% python3 -q
>>> import numpy as np
>>> import numpy.linalg as la
>>> np.set_printoptions(precision=1, suppress=True, linewidth=140)
>>> E = np.load("x.npy")
>>> E
array([[ 1, -2,  4],
       [ 1, -1,  1],
       [ 1,  0,  0],
       [ 1,  1,  1],
       [ 1,  2,  4],
       [ 1,  3,  9],
       [ 1,  4, 16],
       [ 1,  5, 25]])
>>> # column 2 is much longer than the rest
>>> x0 = np.array([1, 1, 2])
>>> rhs = E @ x0
>>> print(la.solve(E.T @ E, E.T @ rhs))
[1. 1. 2.]
>>> try:
...     la.solve(E, rhs)
... except la.LinAlgError as e:
...     print(repr(e))
... 
LinAlgError('Last 2 dimensions of the array must be square')
>>> np.round(la.pinv(E) @ E, 1) + 0
array([[1., 0., 0.],
       [0., 1., 0.],
       [0., 0., 1.]])
>>> rng = np.random.default_rng(79)
>>> rhs = rhs + 0.3 * rng.normal(size=8)
>>> rhs
array([ 7.2,  1.8,  1.1,  3.8, 11.4, 22. , 36.5, 56.2])
>>> b, *_ = la.lstsq(E, rhs)
>>> b.round()
array([1., 1., 2.])
>>> [round(float(la.norm(la.solve(E.T @ E + lam * np.eye(3), E.T @ rhs))), 2) for lam in (0, 1, 10, 100)]
[2.45, 2.38, 2.23, 2.03]
>>> Q, evecs = la.qr(E[:, :1])[0], la.qr(E[:, 1:])[0]
>>> s = la.svd(Q.T @ evecs, compute_uv=False)
>>> (s > 0.9).sum()
np.int64(0)
>>> m1 = np.load("data.npy")
>>> m1
array([[2, 4, 0, 0],
       [0, 1, 2, 4],
       [5, 0, 0, 0],
       [1, 8, 0, 0],
       [2, 3, 0, 0],
       [0, 5, 0, 4],
       [0, 9, 0, 0],
       [3, 2, 3, 0],
       [5, 0, 5, 0],
       [3, 0, 6, 2],
       [2, 0, 4, 4],
       [0, 9, 0, 0],
       [3, 3, 4, 0]])
>>> # rows 6 and 11 are equal
>>> cen = m1 - m1.mean(axis=0)
>>> evecs = la.svd(cen)[2][:2]
>>> M2 = cen - cen @ evecs.T @ evecs
>>> M2.std(axis=0)
array([0.4, 0.7, 1.3, 0.3])
>>> np.round(np.cov(cen @ evecs.T, rowvar=False), 1) + 0
array([[16.4,  0. ],
       [ 0. ,  4.1]])
>>> K = np.loadtxt("out5.csv", delimiter=",")
>>> print(K)
[[ 0.8 -0.3  0.7  0.9 -0.1  0.9  1.3  0.3]
 [-0.9 -0.3 -0.7  0.5 -1.7  1.2 -0.4 -1.5]
 [ 0.4  1.   1.8 -0.1 -0.6 -1.3 -0.1 -0.2]
 [ 0.6 -0.6  0.7  1.1  0.3  1.   0.6 -0.2]
 [-1.6 -1.3  0.7  1.2 -0.8 -1.1  0.9  1.1]
 [ 1.1  0.8 -0.2  0.2 -0.3 -1.4 -0.5  1.9]
 [ 0.4  0.  -1.4 -1.2  0.1  0.5  0.8 -1.3]
 [-2.2  0.3 -0.5 -2.   0.3  0.7  0.  -1.5]
 [-1.4  2.  -1.4  0.4 -1.8  0.5 -0.4 -0.6]]
>>> M2 = K + rng.integers(-2, 3, (9, 7)) @ rng.integers(-2, 3, (7, 8))
>>> print(M2)
[[ -3.2  -5.3   8.7  -4.1  -4.1  12.9  -5.7  -4.7]
 [ -0.9  -4.3   9.3  -5.5  -7.7  13.2 -10.4  -7.5]
 [  0.4   2.    0.8   5.9  11.4 -13.3   7.9   6.8]
 [  4.6   6.4   6.7   4.1   4.3  -7.   -0.4   2.8]
 [  2.4  -3.3   1.7   5.2   6.2  -5.1   1.9   2.1]
 [  1.1  -2.2  -5.2  -3.8   7.7  -9.4  -4.5  -3.1]
 [  6.4   3.   -5.4  -4.2  11.1 -15.5  -2.2  -3.3]
 [  2.8   5.3   8.5  -4.    1.3  -0.3  -7.   -3.5]
 [ -1.4  -4.   -5.4   1.4  -0.8   4.5  -0.4  -3.6]]
>>> np.abs(M2 - K).sum(axis=1)
array([50., 54., 47., 36., 24., 37., 48., 32., 19.])
>>> M2 - K
array([[ -4.,  -5.,   8.,  -5.,  -4.,  12.,  -7.,  -5.],
       [  0.,  -4.,  10.,  -6.,  -6.,  12., -10.,  -6.],
       [  0.,   1.,  -1.,   6.,  12., -12.,   8.,   7.],
       [  4.,   7.,   6.,   3.,   4.,  -8.,  -1.,   3.],
       [  4.,  -2.,   1.,   4.,   7.,  -4.,   1.,   1.],
       [  0.,  -3.,  -5.,  -4.,   8.,  -8.,  -4.,  -5.],
       [  6.,   3.,  -4.,  -3.,  11., -16.,  -3.,  -2.],
       [  5.,   5.,   9.,  -2.,   1.,  -1.,  -7.,  -2.],
       [  0.,  -6.,  -4.,   1.,   1.,   4.,   0.,  -3.]])
>>> np.round(la.svd(M2 - K, compute_uv=False), 1) + 0
array([39.7, 21.9, 17.5, 10.8,  6.2,  1.9,  1.1,  0. ])
